$ ipython --no-banner

In [1]: import numpy as np

In [2]: import numpy.linalg as la

In [3]: np.set_printoptions(precision=1, suppress=True, linewidth=200)

In [4]: f = np.array([3, 2, 3, -1, 0, -3]) + 0.5

In [5]: arr = np.eye(6) - 2 * np.outer(f, f) / (f @ f)

In [6]: print(arr.round(1) + 0)
[[ 0.3 -0.5 -0.7  0.1 -0.1  0.5]
 [-0.5  0.7 -0.5  0.1 -0.1  0.3]
 [-0.7 -0.5  0.3  0.1 -0.1  0.5]
 [ 0.1  0.1  0.1  1.   0.  -0.1]
 [-0.1 -0.1 -0.1  0.   1.   0.1]
 [ 0.5  0.3  0.5 -0.1  0.1  0.7]]

In [7]: vec = np.array([0, 0, 2, 2, 2, 0])

In [8]: print(np.round(la.det(arr), 1))
-1.0

In [9]: np.abs(la.eigvals(arr))
Out[9]: array([1., 1., 1., 1., 1., 1.])

In [10]: np.round(arr.T @ (arr @ vec), 1) + 0
Out[10]: array([0., 0., 2., 2., 2., 0.])

In [11]: np.round(la.inv(arr), 1) + 0
Out[11]: 
array([[ 0.3, -0.5, -0.7,  0.1, -0.1,  0.5],
       [-0.5,  0.7, -0.5,  0.1, -0.1,  0.3],
       [-0.7, -0.5,  0.3,  0.1, -0.1,  0.5],
       [ 0.1,  0.1,  0.1,  1. ,  0. , -0.1],
       [-0.1, -0.1, -0.1,  0. ,  1. ,  0.1],
       [ 0.5,  0.3,  0.5, -0.1,  0.1,  0.7]])

In [12]: round(la.norm(vec), 1), round(la.norm(arr @ vec), 1)
Out[12]: (np.float64(3.5), np.float64(3.5))

In [13]: print([p for p in range(1, 25) if np.allclose(la.matrix_power(arr, p), np.eye(6))])
[2, 4, 6, 8, 10, 12, 14, 16, 18, 20, 22, 24]

In [14]: A = np.load("dump.npy")

In [15]: print(A.round(1) + 0)
[[ 0.6 -0.2  0.   0.4]
 [-0.2  0.9  0.   0.3]
 [ 0.   0.   1.   0. ]
 [ 0.4  0.3  0.   0.5]]

In [16]: out = np.array([[3, 1, 3], [1, 1, 2], [1, 3, 1], [3, 2, 0]])

In [17]: print(la.matrix_rank(np.vstack([A, out.T])))
4

In [18]: np.einsum("ik,kj->ij", A, out)
Out[18]: 
array([[3. , 1.3, 1.5],
       [1. , 1.2, 1.1],
       [1. , 3. , 1.1],
       [3. , 1.6, 1.8]])

In [19]: print(np.einsum("ij,ij->i", A, A))
[0.6 0.9 1.  0.5]

In [20]: [round(float(la.det(arr[:i, :i])), 2) + 0 for i in range(1, 7)]
Out[20]: [0.35, 0.01, -0.64, -0.65, -0.67, -1.0]

In [21]: print(round(float(la.eigvalsh(arr).min()), 1))
-1.0

In [22]: np.all(la.eigvalsh(arr) > 0)
Out[22]: np.False_

In [23]: rng = np.random.default_rng(2813)

In [24]: K = rng.normal(size=(18, 3))

In [25]: K = 5 * K / la.norm(K, axis=1, keepdims=True)

In [26]: K
Out[26]: 
array([[ 3.1,  3.9,  0.1],
       [ 2.1, -3. ,  3.5],
       [-4.7, -1.5, -0.9],
       [-2.3,  2.9,  3.3],
       [ 2.4, -4.2, -1.5],
       [-0.7, -4.9,  0.9],
       [ 3.1,  3.4, -1.9],
       [-2.9, -3.6, -1.9],
       [ 4.8, -0.8,  1.1],
       [-4.7,  1.8,  0.1],
       [-1.8, -0.1,  4.7],
       [-0.7, -4.8,  1.4],
       [ 1.4, -3.1, -3.7],
       [-2.8, -1.8, -3.8],
       [-1.4, -3.7,  3.1],
       [-4.9,  0.4, -0.8],
       [-3.5,  0.1, -3.5],
       [-1. ,  4.9, -0.3]])

In [27]: vec = np.array([2, 2, 0])

In [28]: y = K @ vec

In [29]: np.round(la.solve(K.T @ K, K.T @ y), 1) + 0
Out[29]: array([2., 2., 0.])

In [30]: np.round(la.lstsq(K, y)[0], 1) + 0
Out[30]: array([2., 2., 0.])

In [31]: y = y + 0.3 * rng.normal(size=18)

In [32]: y
Out[32]: array([ 13.8,  -1.7, -11.9,   1. ,  -3.1, -11. ,  13.2, -12.9,   7.7,  -5.7,  -4. , -10.7,  -4.1,  -8.9, -10.5,  -8.8,  -6.4,   7.7])

In [33]: b, *_ = la.lstsq(K, y)

In [34]: print(round(la.norm(y - K @ b), 1))
1.1

In [35]: print(b.round(1) + 0)
[2. 2. 0.]

In [36]: print(np.round(K.T @ (y - K @ b), 1) + 0)
[0. 0. 0.]

In [37]: f = np.array([1, 2, 0])

In [38]: np.convolve(K[4], f)
Out[38]: array([ 2.4,  0.6, -9.8, -2.9,  0. ])

In [39]: print(np.polyval(f, K[4]))
[10.4  8.9 -0.8]

In [40]: D = la.norm(K[:, None] - K[None], axis=-1)

In [41]: np.flatnonzero(D[0] < D.mean() / 2)
Out[41]: array([0, 6])

In [42]: D[0].round(6).argsort(kind="stable")[:4]
Out[42]: array([ 0,  6, 17,  8])

In [43]: la.matrix_rank(D ** 2)
Out[43]: np.int64(4)

In [44]: cent = K[[6, 4]].astype(float)

In [45]: for _ in range(6):
    ...:     idx = la.norm(K[:, None] - cent, axis=-1).argmin(axis=1)
    ...:     cent = np.array([K[idx == j].mean(axis=0) for j in range(2)])
    ...: 

In [46]: idx
Out[46]: array([0, 1, 1, 0, 1, 1, 0, 1, 1, 0, 1, 1, 1, 1, 1, 0, 0, 0])

In [47]: cent[1] - cent[0]
Out[47]: array([ 1.1, -5.3,  0.7])

In [48]: np.bincount(idx)
Out[48]: array([ 7, 11])

In [49]: np.abs(cent[1] - cent[0]).argmax()
Out[49]: np.int64(1)

In [50]: idx = rng.permutation(3)

In [51]: out = K[:, idx] * rng.choice([-1, 1], 3)

In [52]: out
Out[52]: 
array([[-3.9,  3.1,  0.1],
       [ 3. ,  2.1,  3.5],
       [ 1.5, -4.7, -0.9],
       [-2.9, -2.3,  3.3],
       [ 4.2,  2.4, -1.5],
       [ 4.9, -0.7,  0.9],
       [-3.4,  3.1, -1.9],
       [ 3.6, -2.9, -1.9],
       [ 0.8,  4.8,  1.1],
       [-1.8, -4.7,  0.1],
       [ 0.1, -1.8,  4.7],
       [ 4.8, -0.7,  1.4],
       [ 3.1,  1.4, -3.7],
       [ 1.8, -2.8, -3.8],
       [ 3.7, -1.4,  3.1],
       [-0.4, -4.9, -0.8],
       [-0.1, -3.5, -3.5],
       [-4.9, -1. , -0.3]])

In [53]: U, _, vt = la.svd(K.T @ out)

In [54]: np.round(U @ vt, 1) + 0
Out[54]: 
array([[ 0.,  1.,  0.],
       [-1.,  0.,  0.],
       [ 0.,  0.,  1.]])

In [55]: idx
Out[55]: array([1, 0, 2])

In [56]: J = np.load("case14.npy")

In [57]: J
Out[57]: 
array([[-2,  2,  1,  1,  3,  3,  1],
       [ 0, -7,  1,  1,  1,  0,  2],
       [ 3,  2,  9,  0,  1,  1,  3],
       [ 3,  1,  3, -8,  1,  3,  3],
       [ 2,  3,  0,  0,  1,  2,  0],
       [ 0,  3,  0,  0,  2, -2,  1],
       [ 1,  2,  3,  0,  1,  3,  1]])

In [58]: C2 = J.T @ J

In [59]: np.allclose(C2, C2.T)
Out[59]: True

In [60]: np.diag(C2)
Out[60]: array([ 27,  80, 101,  66,  18,  36,  25])

In [61]: np.round(la.eigvalsh(C2)[::-1], 1) + 0
Out[61]: array([179.6,  72.3,  57.3,  26.2,  12.7,   5. ,   0. ])

In [62]: np.round(la.svd(J, compute_uv=False) ** 2, 1) + 0
Out[62]: array([179.6,  72.3,  57.3,  26.2,  12.7,   5. ,   0. ])

In [63]: la.matrix_rank(C2)
Out[63]: np.int64(7)

In [64]: [round(float(x), 1) for x in la.svd(J, compute_uv=False)[:3]]
Out[64]: [13.4, 8.5, 7.6]

In [65]: np.abs(la.svd(J)[2][-1])
Out[65]: array([0.1, 0.1, 0.2, 0.2, 0.5, 0.1, 0.8])

In [66]: w, V = la.eigh(arr)

In [67]: vec = np.array([2, -1, 0, -2, 0, 2])

In [68]: print(np.round(V * np.maximum(w, 0) @ V.T, 1) + 0)
[[ 0.7 -0.2 -0.3  0.   0.   0.2]
 [-0.2  0.8 -0.2  0.   0.   0.2]
 [-0.3 -0.2  0.7  0.   0.   0.2]
 [ 0.   0.   0.   1.   0.   0. ]
 [ 0.   0.   0.   0.   1.   0. ]
 [ 0.2  0.2  0.2  0.   0.   0.8]]

In [69]: la.eigvalsh(arr[1:, 1:])
Out[69]: array([-0.3,  1. ,  1. ,  1. ,  1. ])

In [70]: np.round(V * np.abs(w) @ V.T, 1) + 0
Out[70]: 
array([[1., 0., 0., 0., 0., 0.],
       [0., 1., 0., 0., 0., 0.],
       [0., 0., 1., 0., 0., 0.],
       [0., 0., 0., 1., 0., 0.],
       [0., 0., 0., 0., 1., 0.],
       [0., 0., 0., 0., 0., 1.]])
